In [1]: import numpy as np

In [2]: np.set_printoptions(precision=2, suppress=True, linewidth=160)

In [3]: mat = np.array([[0.2, 0.4, -0.4, -0.4, -0.3],
   ...:     [0.6, -1.3, -0.4, 1.1, 0.0],
   ...:     [-1.2, -3.0, 0.8, 0.5, 0.7],
   ...:     [0.6, 1.0, -0.3, 0.0, 1.3],
   ...:     [1.4, 0.3, 0.4, 0.9, -1.7]])

In [4]: print(mat)
[[ 0.2  0.4 -0.4 -0.4 -0.3]
 [ 0.6 -1.3 -0.4  1.1  0. ]
 [-1.2 -3.   0.8  0.5  0.7]
 [ 0.6  1.  -0.3  0.   1.3]
 [ 1.4  0.3  0.4  0.9 -1.7]]

In [5]: x0 = np.array([2, 1, 1, 2, 1])

In [6]: y = mat @ x0

In [7]: print(y)
[-0.7  1.7 -2.9  3.2  3.6]

In [8]: print(np.round(np.linalg.solve(mat, mat[:, 0]), 2) + 0)
[1. 0. 0. 0. 0.]

In [9]: print(np.linalg.solve(mat, 4 * y))
[8. 4. 4. 8. 4.]

In [10]: J = np.load("data.npy")

In [11]: print(J)
[[40.52 41.26 69.33 70.61 90.92 49.09]
 [39.51 40.76 70.85 71.56 90.6  50.28]
 [40.1  38.45 67.81 69.67 89.3  52.06]
 [40.18 41.2  69.9  68.89 92.11 52.42]
 [41.71 40.09 69.72 68.75 88.75 51.32]
 [40.36 40.69 68.58 68.58 89.52 51.07]
 [40.37 40.01 68.21 71.23 89.41 48.73]
 [40.92 40.79 69.26 70.52 89.12 51.14]
 [39.73 39.5  69.98 69.01 91.35 49.09]
 [40.9  39.8  70.5  70.75 90.81 51.23]
 [42.05 39.18 70.85 70.4  91.72 51.42]
 [39.34 40.22 71.8  71.3  89.51 50.86]
 [40.88 41.09 70.86 70.9  90.58 49.84]
 [39.42 38.98 70.   69.36 89.77 50.26]
 [40.75 39.4  71.   71.43 91.37 50.42]
 [40.61 40.26 70.77 69.77 88.82 50.1 ]
 [40.37 40.5  69.28 71.15 90.23 49.72]
 [39.38 39.52 70.61 69.7  89.36 51.68]
 [39.07 40.31 70.41 70.64 90.05 50.83]
 [39.58 39.18 70.89 69.24 89.34 50.75]
 [39.79 40.22 70.39 68.92 90.62 48.09]
 [39.47 40.84 69.68 69.64 89.6  52.6 ]]

In [12]: Xc = J - J.mean(axis=0)

In [13]: Uu, sig, vt = np.linalg.svd(Xc, full_matrices=False)

In [14]: print(np.abs(vt[0]).argmax())
5

In [15]: print(round(float((sig ** 2).sum() ** 2 / (sig ** 4).sum()), 2))
5.06

In [16]: print(np.searchsorted(np.cumsum(sig ** 2) / (sig ** 2).sum(), 0.9) + 1)
5

In [17]: print(sig)
[5.82 5.   4.18 4.   3.45 3.13]

In [18]: P = J @ np.linalg.solve(J.T @ J, J.T)

In [19]: print(P @ J[:, 0])
[40.52 39.51 40.1  40.18 41.71 40.36 40.37 40.92 39.73 40.9  42.05 39.34 40.88 39.42 40.75 40.61 40.37 39.38 39.07 39.58 39.79 39.47]

In [20]: print(np.round(np.linalg.eigvalsh(P), 2) + 0)
[0. 0. 0. 0. 0. 0. 0. 0. 0. 0. 0. 0. 0. 0. 0. 0. 1. 1. 1. 1. 1. 1.]

In [21]: A2 = np.c_[J[:, :3] @ np.array([[3, 3, 2], [1, 1, 1], [0, 0, 0]]), np.array([-2, 1, 2, 3, -3, 3, -3, 1, -3, -1, 0, 3, -2, 2, 2, -2, -2, 1, 0, 0, 0, -3])]

In [22]: print(A2)
[[162.82 162.82 122.3   -2.  ]
 [159.29 159.29 119.78   1.  ]
 [158.75 158.75 118.65   2.  ]
 [161.74 161.74 121.56   3.  ]
 [165.22 165.22 123.51  -3.  ]
 [161.77 161.77 121.41   3.  ]
 [161.12 161.12 120.75  -3.  ]
 [163.55 163.55 122.63   1.  ]
 [158.69 158.69 118.96  -3.  ]
 [162.5  162.5  121.6   -1.  ]
 [165.33 165.33 123.28   0.  ]
 [158.24 158.24 118.9    3.  ]
 [163.73 163.73 122.85  -2.  ]
 [157.24 157.24 117.82   2.  ]
 [161.65 161.65 120.9    2.  ]
 [162.09 162.09 121.48  -2.  ]
 [161.61 161.61 121.24  -2.  ]
 [157.66 157.66 118.28   1.  ]
 [157.52 157.52 118.45   0.  ]
 [157.92 157.92 118.34   0.  ]
 [159.59 159.59 119.8    0.  ]
 [159.25 159.25 119.78  -3.  ]]

In [23]: print(np.linalg.matrix_rank(np.c_[J, A2]))
7

In [24]: F = np.loadtxt("a.csv", delimiter=",")

In [25]: print(F)
[[ 1.16 -2.42 -0.23 -1.2   2.14 -3.42]
 [-0.98  1.26  2.32  1.16 -1.06  3.82]
 [ 0.92 -2.89  2.42 -0.77  2.62 -1.58]
 [ 1.16 -2.34 -0.43 -1.21  2.06 -3.5 ]
 [-0.77  2.78 -3.03  0.57 -2.53  0.87]
 [ 1.12 -2.8   1.06 -1.06  2.5  -2.73]
 [-0.4   2.28 -3.85  0.14 -2.11 -0.55]
 [ 0.95 -1.12 -2.5  -1.14  0.93 -3.8 ]
 [-0.02  1.58 -4.14 -0.27 -1.5  -1.75]
 [ 0.71 -0.29 -3.35 -0.96  0.18 -3.5 ]
 [-1.08  2.85 -1.38  1.01 -2.56  2.5 ]
 [ 1.07 -2.86  1.49 -0.99  2.57 -2.41]
 [-0.93  1.06  2.57  1.13 -0.88  3.79]
 [ 0.77 -2.77  3.04 -0.57  2.53 -0.86]
 [-0.96  2.9  -2.23  0.82 -2.62  1.77]
 [ 0.76 -0.47 -3.19 -1.    0.34 -3.59]]

In [26]: Uu, sig, vt = np.linalg.svd(F)

In [27]: V = vt[:(sig > 1e-8).sum()]

In [28]: rng = np.random.default_rng(671)

In [29]: x0 = F[4] + -3 * F[2] + rng.integers(2) * np.eye(6)[1]

In [30]: print(x0)
[ -3.54  11.44 -10.3    2.88 -10.39   5.61]

In [31]: print(round(np.linalg.norm(x0 - V.T @ V @ x0), 2))
0.0

In [32]: cent = F[[7, 0]].astype(float)

In [33]: for _ in range(5):
    ...:     idx = np.linalg.norm(F[:, None] - cent, axis=-1).argmin(axis=1)
    ...:     cent = np.array([F[idx == j].mean(axis=0) for j in range(2)])
    ...: 

In [34]: print(idx)
[1 1 1 1 0 1 0 0 0 0 0 1 1 1 0 0]

In [35]: print(cent[1] - cent[0])
[ 0.64 -3.03  4.49 -0.33  2.8   0.14]

In [36]: print(np.bincount(idx))
[8 8]

In [37]: W0 = np.load("case18.npy")

In [38]: print(W0)
[[ 3  3  3  3]
 [ 3  6  6  6]
 [ 3  6  9  9]
 [ 3  6  9 12]]

In [39]: np.linalg.determinant(W0)
Traceback (most recent call last):
  Cell In[39], line 1
    np.linalg.determinant(W0)
AttributeError: module 'numpy.linalg' has no attribute 'determinant'


In [40]: print(np.trace(W0))
30

In [41]: print((W0 - W0.T) / 2)
[[0. 0. 0. 0.]
 [0. 0. 0. 0.]
 [0. 0. 0. 0.]
 [0. 0. 0. 0.]]

In [42]: print(np.round(np.linalg.det(W0), 2))
81.0

In [43]: f, v = mat[2], mat[3]

In [44]: print(f @ v)
-3.05

In [45]: pr = (f @ v) / (f @ f) * f

In [46]: print(pr)
[ 0.31  0.77 -0.21 -0.13 -0.18]

In [47]: print(round(float((v - pr) @ f), 2))
-0.0
